>>> import numpy as np
>>> np.set_printoptions(suppress=True, linewidth=100)
>>> F = np.load("sample4.npy")
>>> F
array([[ 9.619, -1.975, 10.666, -2.355],
       [14.548, -3.633, 15.08 , -3.413],
       [15.168, -2.9  , 14.915, -3.172]])
>>> Uu, sigma, Vh = np.linalg.svd(F)
>>> np.argmax(sigma[:-1] / (sigma[1:] + 1e-6)) + 1
np.int64(1)
>>> sigma.round(3)
array([33.907,  0.777,  0.561])
>>> M2 = Uu[:, :1] @ np.diag(sigma[:1]) @ Vh[:1]
>>> round(float(np.abs(F - M2).max()), 3)
0.447
>>> M2.round(3)
array([[10.001, -2.172, 10.274, -2.258],
       [14.674, -3.186, 15.074, -3.313],
       [14.784, -3.21 , 15.187, -3.337]])
>>> np.linalg.matrix_rank(F, rtol=0.05)
np.int64(1)
>>> E = np.loadtxt("a.csv", delimiter=",")
>>> E.round(3)
array([[-1.592,  9.79 , -4.159, -0.084,  3.447,  6.328, -0.506],
       [ 3.4  ,  4.223,  3.293,  7.583, -0.793,  6.63 , -0.679],
       [ 5.572,  6.856, -1.454,  1.592, -0.806,  1.12 ,  7.852],
       [ 1.667,  6.777, -1.417,  0.694,  5.601,  3.911,  0.401],
       [ 2.119,  6.849, -2.747, -0.712,  3.223,  2.412,  3.246],
       [ 5.834,  2.345,  1.967,  2.365,  3.988,  0.925,  2.948],
       [ 3.398,  5.521, -1.772,  0.349,  0.546,  1.76 ,  4.722],
       [ 5.416,  2.11 ,  5.338,  6.333,  7.881,  4.303, -2.616],
       [ 7.533,  1.266,  4.528,  5.013,  4.449,  1.327,  2.316],
       [ 1.198,  6.973, -0.682,  3.619,  0.132,  6.075,  0.454],
       [ 2.47 , -0.896,  1.006,  0.145,  1.878,  1.218, -0.158],
       [-2.64 , 10.536, -5.333, -1.706,  5.481,  6.248, -1.243],
       [ 3.851,  3.937,  0.694,  3.151, -0.184,  3.077,  2.76 ],
       [ 1.75 ,  0.819,  3.153,  3.939,  4.649,  5.002, -4.432],
       [ 6.167,  8.554, -0.517,  4.2  , -1.473,  2.807,  7.822],
       [ 1.415,  4.765, -0.525,  1.65 ,  2.531,  4.226, -0.101],
       [-6.546, 12.378, -9.577, -4.56 ,  0.386,  7.275, -0.516],
       [ 5.065, -0.711,  3.995,  4.606,  0.475,  2.343,  0.534]])
>>> Uu, sigma, Vh = np.linalg.svd(E, full_matrices=False)
>>> np.round(np.cumsum(sigma ** 2) / np.sum(sigma ** 2), 3)
array([0.516, 0.819, 0.951, 0.997, 1.   , 1.   , 1.   ])
>>> np.round(sigma / sigma[0], 3) + 0
array([1.   , 0.767, 0.507, 0.298, 0.074, 0.   , 0.   ])
>>> (sigma > 1e-8).sum()
np.int64(5)
>>> np.round(np.abs(Vh[0]), 3)
array([0.192, 0.761, 0.166, 0.175, 0.253, 0.484, 0.165])
>>> sigma.round(3) + 0
array([34.274, 26.272, 17.376, 10.227,  2.536,  0.   ,  0.   ])
>>> np.allclose(Uu * sigma @ Vh, E)
True
>>> Uu.shape, sigma.shape, Vh.shape
((18, 7), (7,), (7, 7))
>>> np.round(Uu.T @ E @ Vh.T, 3) + 0
array([[34.274,  0.   ,  0.   ,  0.   ,  0.   ,  0.   ,  0.   ],
       [ 0.   , 26.272,  0.   ,  0.   ,  0.   ,  0.   ,  0.   ],
       [ 0.   ,  0.   , 17.376,  0.   ,  0.   ,  0.   ,  0.   ],
       [ 0.   ,  0.   ,  0.   , 10.227,  0.   ,  0.   ,  0.   ],
       [ 0.   ,  0.   ,  0.   ,  0.   ,  2.536,  0.   ,  0.   ],
       [ 0.   ,  0.   ,  0.   ,  0.   ,  0.   ,  0.   ,  0.   ],
       [ 0.   ,  0.   ,  0.   ,  0.   ,  0.   ,  0.   ,  0.   ]])
>>> labels = E[:, 1] > np.median(E[:, 1])
>>> f = E[labels].mean(axis=0) - E[~labels].mean(axis=0)
>>> round((((E - E.mean(axis=0)) @ f > 0) == labels).mean(), 3)
np.float64(0.944)
>>> np.argsort(-np.abs(f).round(6), kind="stable")
array([1, 2, 3, 0, 6, 5, 4])
>>> np.linalg.matrix_rank(E, rtol=0.1)
np.int64(4)
>>> [round(float(x), 3) for x in np.linalg.svd(E, compute_uv=False)[:3]]
[34.274, 26.272, 17.376]
>>> np.round(np.linalg.norm(E, 2) / np.linalg.norm(E), 3)
np.float64(0.718)
>>> cen = E - E.mean(axis=0)
>>> Uu, sigma, Vh = np.linalg.svd(cen, full_matrices=False)
>>> np.abs(Vh[0]).argmax()
np.int64(2)
>>> np.searchsorted(np.cumsum(sigma ** 2) / (sigma ** 2).sum(), 0.9) + 1
np.int64(3)
>>> round((sigma ** 2).sum() ** 2 / (sigma ** 4).sum(), 3)
np.float64(2.315)
>>> np.round(Vh[0] * np.sign(Vh[0, np.abs(Vh[0]).argmax()]), 3)
array([ 0.475, -0.52 ,  0.563,  0.387,  0.037, -0.188,  0.025])
>>> W0 = np.load("m.npy")
>>> W0
array([[5, 0, 0],
       [0, 5, 0],
       [0, 0, 4]])
>>> q, evecs = np.linalg.qr(W0[:, :1])[0], np.linalg.qr(W0[:, 1:])[0]
>>> sigma = np.linalg.svd(q.T @ evecs, compute_uv=False)
>>> (sigma > 0.9).sum()
np.int64(0)
>>> np.round(np.linalg.norm(q @ q.T - evecs @ evecs.T, 2), 3)
np.float64(1.0)
>>> np.degrees(np.arccos(sigma.clip(0, 1)))
array([90.])
>>> X = np.tanh(np.array([[-0.2, 0.5, 1.2, -0.2],
...     [-1.6, 0.9, 1.3, 1.7],
...     [-1.2, 1.1, -0.2, 1.4],
...     [-0.5, -2.1, -1.1, 2.2],
...     [0.7, 0.5, 2.5, -0.1],
...     [1.0, 0.1, 0.0, 1.3],
...     [-1.2, -0.2, -0.1, -0.2],
...     [1.7, -1.6, 0.2, -1.7],
...     [1.2, -1.0, 1.4, 0.5],
...     [2.3, -0.9, 0.0, 0.0],
...     [-0.5, 1.3, -0.3, 0.7],
...     [0.5, 0.5, 1.5, -0.3]]) @ np.array([[-1.9, -0.7, -0.1, 0.8, 0.5, -1.7, 0.4],
...     [1.1, -0.9, -0.6, 1.0, -0.2, 1.9, -2.4],
...     [-0.8, 0.4, -0.3, 0.0, 0.3, 0.6, 1.6],
...     [0.1, 0.3, -1.4, -0.4, -0.1, 0.5, -0.6]]))
>>> X.round(3)
array([[-0.05 ,  0.11 , -0.345,  0.397,  0.178,  0.957,  0.641],
       [ 0.996,  0.872, -0.996, -0.786, -0.641,  1.   , -0.94 ],
       [ 0.999,  0.188, -0.985, -0.397, -0.77 ,  1.   , -1.   ],
       [-0.254,  0.986, -0.894, -0.998, -0.363, -0.991,  0.943],
       [-0.992,  0.03 , -0.753,  0.8  ,  0.766,  0.837,  0.996],
       [-0.93 , -0.38 , -0.963,  0.363,  0.336, -0.696, -0.551],
       [ 0.972,  0.726,  0.501, -0.793, -0.515,  0.905, -0.04 ],
       [-1.   , -0.178,  0.996,  0.414,  0.885, -1.   ,  1.   ],
       [-1.   ,  0.647, -0.565, -0.235,  0.824, -0.993,  1.   ],
       [-1.   , -0.664,  0.3  ,  0.735,  0.869, -1.   ,  0.996],
       [ 0.991, -0.623, -0.925,  0.551, -0.585,  0.998, -1.   ],
       [-0.926, -0.282, -0.363,  0.77 ,  0.558,  0.691,  0.919]])
>>> x = np.array([1, 3, 0, 3, 1, 0, 3])
>>> y = X @ x
>>> np.round(np.linalg.lstsq(X, y)[0], 3) + 0
array([1., 3., 0., 3., 1., 0., 3.])
>>> np.round(np.linalg.solve(X.T @ X, X.T @ y), 3) + 0
array([1., 3., 0., 3., 1., 0., 3.])
>>> rng = np.random.default_rng(3825)
>>> y = y + 0.3 * rng.normal(size=12)
>>> y.round(3)
array([ 3.712, -1.771, -3.215,  2.49 ,  5.319, -2.44 ,  0.636,  3.649,  3.944,  2.987, -2.728,
        3.711])
>>> coef, *_ = np.linalg.lstsq(X, y)
>>> np.round(X.T @ (y - X @ coef), 3) + 0
array([0., 0., 0., 0., 0., 0., 0.])
>>> coef.round()
array([ 1.,  3., -0.,  3.,  1., -0.,  3.])
>>> M2 = np.c_[X[:, :4] @ np.array([[-2, -3, 2, 1], [-3, -1, -2, 1], [-2, 2, 3, -3], [2, 3, 2, 2]]), np.array([2, 0, -4, -8, 5, -5, -4, 1, -7, -9, -3, 5])]
>>> M2.round(3)
array([[ 1.256,  0.541, -0.561,  1.889,  2.   ],
       [-4.186, -8.211, -4.311,  3.286,  0.   ],
       [-1.385, -6.345, -2.126,  3.348, -4.   ],
       [-2.656, -5.003, -7.156,  1.417, -8.   ],
       [ 5.002,  3.843, -2.703,  2.898,  5.   ],
       [ 5.651,  2.334, -3.263,  2.303, -5.   ],
       [-6.708, -5.019,  0.407, -1.39 , -4.   ],
       [ 1.369,  6.411,  2.172, -3.339,  1.   ],
       [ 0.717,  0.516, -5.459,  0.871, -7.   ],
       [ 4.862,  6.47 ,  1.7  , -1.095, -9.   ],
       [ 2.839, -2.545,  1.556,  4.244, -3.   ],
       [ 4.964,  4.645, -0.836,  1.42 ,  5.   ]])
>>> np.round(np.linalg.norm(np.linalg.qr(X)[0].T @ M2, axis=0) ** 2 / ((M2 ** 2).sum(axis=0) + 1e-12), 3)
array([1.   , 1.   , 1.   , 1.   , 0.836])
>>> np.linalg.matrix_rank(M2)
np.int64(5)
>>> np.round(np.linalg.norm(M2 - X @ np.linalg.lstsq(X, M2)[0], axis=0), 3) + 0
array([0.   , 0.   , 0.   , 0.   , 7.179])
>>> feats = np.loadtxt("x.csv", delimiter=",")
>>> feats.round(3)
array([[ 0.153,  0.847, -0.508],
       [ 0.847,  0.153,  0.508],
       [-0.508,  0.508,  0.695]])
>>> x = np.array([1, 7, -1])
>>> np.round(feats.T @ (feats @ x), 3)
array([ 1.,  7., -1.])
>>> arr = np.loadtxt("run13.csv", delimiter=",")
>>> arr
array([[-1.811, -2.132, -5.058],
       [ 4.201, -7.979,  1.263],
       [ 5.114, -9.648, -1.123],
       [-0.682, -2.311, -4.088],
       [ 2.464, -7.431,  1.82 ],
       [ 3.323, -7.462,  1.185],
       [ 2.22 , -8.148,  1.095],
       [-4.449, -2.909, -4.953],
       [-4.332, -1.917, -5.437],
       [ 3.304, -9.658,  0.118],
       [-3.058, -3.408, -2.827],
       [ 2.049, -6.324,  1.593],
       [-3.984, -1.27 , -2.967]])
>>> D = np.linalg.norm(E[:, None] - E[None], axis=-1)
>>> D[1].round(6).argsort(kind="stable")[:4]
array([ 1,  9, 12, 17])
>>> np.linalg.matrix_rank(D ** 2)
np.int64(6)
>>> D[:5, :5].round(3)
array([[ 0.   , 13.723, 13.606,  6.255,  7.366],
       [13.723,  0.   , 13.161, 11.341, 12.774],
       [13.606, 13.161,  0.   , 10.973,  7.617],
       [ 6.255, 11.341, 10.973,  0.   ,  4.466],
       [ 7.366, 12.774,  7.617,  4.466,  0.   ]])
